$ python -q
>>> import numpy as np
>>> np.set_printoptions(precision=2, suppress=True, linewidth=160, sign=" ")
>>> A2 = np.array([[-3, -2, -5, 2], [-5, 0, 3, 0]])
>>> F = A2.T @ A2
>>> F
array([[ 34,   6,   0,  -6],
       [  6,   4,  10,  -4],
       [  0,  10,  34, -10],
       [ -6,  -4, -10,   4]])
>>> # rows and columns are dependent
>>> left, sv, VT = np.linalg.svd(F)
>>> np.argmax(sv[:-1] / (sv[1:] + 1e-6)) + 1
np.int64(2)
>>> A2 = left[:, :2] @ np.diag(sv[:2]) @ VT[:2]
>>> A2.round(2) + 0
array([[ 34.,   6.,   0.,  -6.],
       [  6.,   4.,  10.,  -4.],
       [  0.,  10.,  34., -10.],
       [ -6.,  -4., -10.,   4.]])
>>> np.round(np.linalg.norm(F - A2, 2), 2), round(float(sv[2]), 2)
(np.float64(0.0), 0.0)
>>> np.linalg.matrix_rank(A2)
np.int64(2)
>>> np.unique(F.round(6), axis=0).shape
(4, 4)
>>> left, sv, VT = np.linalg.svd(F, full_matrices=False)
>>> np.round(sv / sv[0], 2) + 0
array([ 1.  ,  0.81,  0.  ,  0.  ])
>>> np.abs(left[:, 0]).round(6).argmax()
np.int64(2)
>>> np.round(left.T @ F @ VT.T, 2) + 0
array([[ 42.,   0.,   0.,   0.],
       [  0.,  34.,   0.,   0.],
       [  0.,   0.,   0.,   0.],
       [  0.,   0.,   0.,   0.]])
>>> sv.round(2) + 0
array([ 42.,  34.,   0.,   0.])
>>> round(float(np.sqrt((sv ** 2).sum())), 2), round(np.linalg.norm(F), 2)
(54.04, np.float64(54.04))
>>> left.shape, sv.shape, VT.shape
((4, 4), (4,), (4, 4))
>>> np.allclose(left * sv @ VT, F)
True
>>> P = np.triu(np.array([[2, 0, 3, 3], [1, 1, 2, 3], [1, 1, 3, 2], [3, 3, 2, 3]]), 1) + np.eye(4)
>>> A2 = P @ F @ np.linalg.inv(P)
>>> np.trace(A2), np.trace(F)
(np.float64(76.0), np.int64(76))
>>> np.round(np.poly(A2), 2) + 0
array([   1.,  -76., 1428.,    0.,    0.])
>>> m1 = np.load("w.npy")
>>> m1
array([[ 1,  0,  0,  0],
       [ 0,  0,  1,  0],
       [ 0,  0,  0,  1],
       [ 0,  1,  0,  0]])
>>> x = np.array([0, 1, 0, -1])
>>> round(np.linalg.norm(x), 2), round(np.linalg.norm(m1 @ x), 2)
(np.float64(1.41), np.float64(1.41))
>>> m1.T @ (m1 @ x)
array([ 0,  1,  0, -1])
>>> 4 - np.linalg.matrix_rank(m1 - np.eye(4), tol=1e-8)
np.int64(2)
>>> left, sv, VT = np.linalg.svd(m1, full_matrices=False)
>>> np.sqrt((sv ** 2).sum()), np.round(np.linalg.norm(m1), 2)
(np.float64(2.0), np.float64(2.0))
>>> VT @ VT.T
array([[ 1.,  0.,  0.,  0.],
       [ 0.,  1.,  0.,  0.],
       [ 0.,  0.,  1.,  0.],
       [ 0.,  0.,  0.,  1.]])
>>> sv
array([ 1.,  1.,  1.,  1.])
>>> left.shape, sv.shape, VT.shape
((4, 4), (4,), (4, 4))
>>> left.T @ left
array([[ 1.,  0.,  0.,  0.],
       [ 0.,  1.,  0.,  0.],
       [ 0.,  0.,  1.,  0.],
       [ 0.,  0.,  0.,  1.]])
>>> np.allclose(left * sv @ VT, m1)
True
>>> sv / sv[0]
array([ 1.,  1.,  1.,  1.])
>>> P = np.triu(np.array([[2, 1, 1, 0], [1, 3, 2, 2], [2, 1, 0, 2], [1, 2, 1, 1]]), 1) + np.eye(4)
>>> A2 = P @ m1 @ np.linalg.inv(P)
>>> round(np.linalg.det(A2), 2)
np.float64(1.0)
>>> np.round(np.poly(A2), 2) + 0
array([ 1., -1.,  0., -1.,  1.])
>>> A2
array([[ 1., -1.,  2., -1.],
       [ 0.,  2., -3.,  4.],
       [ 0.,  2., -4.,  5.],
       [ 0.,  1., -2.,  2.]])
>>> A = np.load("arr.npy")
>>> A
array([[-0.1, -0.1, -0.2],
       [-1.8, -0.2, -0.6],
       [ 0. , -0.9,  1. ],
       [ 1. ,  2.1,  0.4],
       [-0.8,  0.2,  1.3],
       [-0.1, -0.2, -1. ],
       [ 1.6,  0.5, -0.5],
       [ 1.1, -0.3,  0.1],
       [-0.5,  1.2, -1.1],
       [ 1. , -1. ,  2.1],
       [-0.2,  0.6,  0.5],
       [ 1. , -0.7, -0.2],
       [-1.4,  0.1,  0.8],
       [-0.4,  1.5, -1.1],
       [ 2.5,  0.3, -0.4],
       [-0.1, -0.2,  0.7],
       [ 2.4, -0.2, -1.8],
       [ 7. ,  4. ,  9. ],
       [-0.3,  0.8,  0.7],
       [ 2.2,  1.4,  2.2],
       [-1.1,  1.1, -0.3],
       [-0.3,  0.1, -1.2],
       [ 0.8, -0.6, -2.3],
       [ 0.6, -0.2, -1. ]])
>>> # row 17 dominates
>>> Ac = A - A.mean(axis=0)
>>> evecs = np.linalg.svd(Ac)[2][:1]
>>> A2 = Ac - Ac @ evecs.T @ evecs
>>> (Ac @ evecs.T).std(axis=0)
array([ 2.61])
>>> np.linalg.norm(A2, axis=1).round(6).argmax()
np.int64(16)
>>> np.cov(Ac @ evecs.T, rowvar=False)
array( 7.11)
